>>> import numpy as np
>>> np.set_printoptions(precision=2, suppress=True, linewidth=160, floatmode="fixed")
>>> def tidy(a):
...     return np.round(a, 2) + 0
... 
>>> M = np.load("run4.npy")
>>> tidy(M)
array([[ 0.92, -0.06,  0.17, -0.03,  0.13, -0.15],
       [-0.06,  0.24, -0.10, -0.21, -0.19, -0.30],
       [ 0.17, -0.10,  0.56,  0.01, -0.37,  0.26],
       [-0.03, -0.21,  0.01,  0.94, -0.02, -0.11],
       [ 0.13, -0.19, -0.37, -0.02,  0.66,  0.17],
       [-0.15, -0.30,  0.26, -0.11,  0.17,  0.67]])
>>> # applying it twice changes nothing
>>> left, sv, vt = np.linalg.svd(M)
>>> evecs = vt[:(sv > 1e-8).sum()]
>>> rng = np.random.default_rng(59382)
>>> x = M[5] + -3 * M[4] + rng.integers(2) * np.eye(6)[0]
>>> tidy(x)
array([ 0.47,  0.28,  1.39, -0.04, -1.82,  0.15])
>>> np.allclose(evecs.T @ evecs @ x, x)
False
>>> tidy(np.diag(evecs.T @ evecs))
array([0.92, 0.24, 0.56, 0.94, 0.66, 0.67])
>>> x = np.array([-9, -7, 0, -9, -1, 0])
>>> tidy(np.linalg.eigvalsh(2 * M - np.eye(6)))
array([-1.00, -1.00,  1.00,  1.00,  1.00,  1.00])
>>> tidy(M @ x)
array([-7.74,  0.93, -0.54, -6.68, -0.28,  4.21])
>>> np.trace(M)
np.float64(4.0)
>>> K = np.vander(np.arange(3) - 1, 3, increasing=True)
>>> K
array([[ 1, -1,  1],
       [ 1,  0,  0],
       [ 1,  1,  1]])
>>> z = rng.permutation(3)
>>> Y = K[:, z] * rng.choice([-1, 1], 3)
>>> Y
array([[ 1,  1,  1],
       [ 0,  1,  0],
       [ 1,  1, -1]])
>>> left, _, vt = np.linalg.svd(K.T @ Y)
>>> z
array([2, 0, 1])
>>> tidy(left @ vt)
array([[ 0.00,  1.00,  0.00],
       [ 0.00,  0.00, -1.00],
       [ 1.00,  0.00,  0.00]])
